>>> import numpy as np
>>> import numpy.linalg as la
>>> np.set_printoptions(precision=2, suppress=True, linewidth=120)
>>> rd = lambda a: np.round(a, 2) + 0
>>> F = np.load("w.npy")
>>> F
array([[-2., -3.,  0.,  0.,  0.,  0., -3., -3.,  0., -3.,  0.],
       [-3., -2.,  0.,  0.,  0.,  0., -3., -3.,  0., -3.,  0.],
       [ 0.,  0., -2., -3., -3., -3.,  0.,  0., -3.,  0., -3.],
       [ 0.,  0., -3., -2., -3., -3.,  0.,  0., -3.,  0., -3.],
       [ 0.,  0., -3., -3., -2., -3.,  0.,  0., -3.,  0., -3.],
       [ 0.,  0., -3., -3., -3., -2.,  0.,  0., -3.,  0., -3.],
       [-3., -3.,  0.,  0.,  0.,  0., -2., -3.,  0., -3.,  0.],
       [-3., -3.,  0.,  0.,  0.,  0., -3., -2.,  0., -3.,  0.],
       [ 0.,  0., -3., -3., -3., -3.,  0.,  0., -2.,  0., -3.],
       [-3., -3.,  0.,  0.,  0.,  0., -3., -3.,  0., -2.,  0.],
       [ 0.,  0., -3., -3., -3., -3.,  0.,  0., -3.,  0., -2.]])
>>> evals, vecs = la.eigh(F)
>>> x = np.array([1, -9, 2, -9, 6, -8, 7, 7, 5, -8, -1])
>>> print(rd(vecs * np.maximum(evals, 0) @ vecs.T))
[[ 0.8  -0.2   0.    0.    0.    0.   -0.2  -0.2   0.   -0.2   0.  ]
 [-0.2   0.8   0.    0.    0.    0.   -0.2  -0.2   0.   -0.2   0.  ]
 [ 0.    0.    0.83 -0.17 -0.17 -0.17  0.    0.   -0.17  0.   -0.17]
 [ 0.    0.   -0.17  0.83 -0.17 -0.17  0.    0.   -0.17  0.   -0.17]
 [ 0.    0.   -0.17 -0.17  0.83 -0.17  0.    0.   -0.17  0.   -0.17]
 [ 0.    0.   -0.17 -0.17 -0.17  0.83  0.    0.   -0.17  0.   -0.17]
 [-0.2  -0.2   0.    0.    0.    0.    0.8  -0.2   0.   -0.2   0.  ]
 [-0.2  -0.2   0.    0.    0.    0.   -0.2   0.8   0.   -0.2   0.  ]
 [ 0.    0.   -0.17 -0.17 -0.17 -0.17  0.    0.    0.83  0.   -0.17]
 [-0.2  -0.2   0.    0.    0.    0.   -0.2  -0.2   0.    0.8   0.  ]
 [ 0.    0.   -0.17 -0.17 -0.17 -0.17  0.    0.   -0.17  0.    0.83]]
>>> print(x @ F @ x)
368.0
>>> rd(la.eigvalsh(F[1:, 1:]))
array([-17., -11.,   1.,   1.,   1.,   1.,   1.,   1.,   1.,   1.])
